>>> import numpy as np
>>> from numpy import linalg as LA
>>> np.set_printoptions(precision=1, suppress=True, linewidth=140, floatmode="fixed")
>>> def rd(a):
...     return np.round(a, 1) + 0
... 
>>> basis = np.sign(np.array([[-1, 1, -3, 0], [2, -3, 3, 3], [-2, 1, -3, -2], [0, 2, 1, -2]]))
>>> out = (np.tril(basis, -1) + np.eye(4)) @ (np.triu(basis, 1) + np.eye(4))
>>> vals = np.array([1, 2, 1, 2])
>>> A = np.rint(out * vals @ LA.inv(out)) + 0
>>> A
array([[ 0.0,  2.0,  1.0, -2.0],
       [-3.0,  5.0,  1.0, -3.0],
       [ 0.0,  0.0,  1.0,  0.0],
       [-2.0,  2.0,  0.0,  0.0]])
>>> rd(LA.det(A.T))
np.float64(4.0)
>>> rd(LA.eigvals(A).sum().real)
np.float64(6.0)
>>> rd(LA.det(A[::-1]))
np.float64(4.0)
>>> np.kron(np.eye(2, dtype=int), A)
array([[ 0.0,  2.0,  1.0, -2.0,  0.0,  0.0,  0.0, -0.0],
       [-3.0,  5.0,  1.0, -3.0, -0.0,  0.0,  0.0, -0.0],
       [ 0.0,  0.0,  1.0,  0.0,  0.0,  0.0,  0.0,  0.0],
       [-2.0,  2.0,  0.0,  0.0, -0.0,  0.0,  0.0,  0.0],
       [ 0.0,  0.0,  0.0, -0.0,  0.0,  2.0,  1.0, -2.0],
       [-0.0,  0.0,  0.0, -0.0, -3.0,  5.0,  1.0, -3.0],
       [ 0.0,  0.0,  0.0,  0.0,  0.0,  0.0,  1.0,  0.0],
       [-0.0,  0.0,  0.0,  0.0, -2.0,  2.0,  0.0,  0.0]])
>>> np.einsum("ii->", A)
np.float64(6.0)
>>> np.einsum("ij,ji->", A, A)
np.float64(10.0)
>>> rd(LA.det(2 * A)), rd(LA.det(A))
(np.float64(64.0), np.float64(4.0))
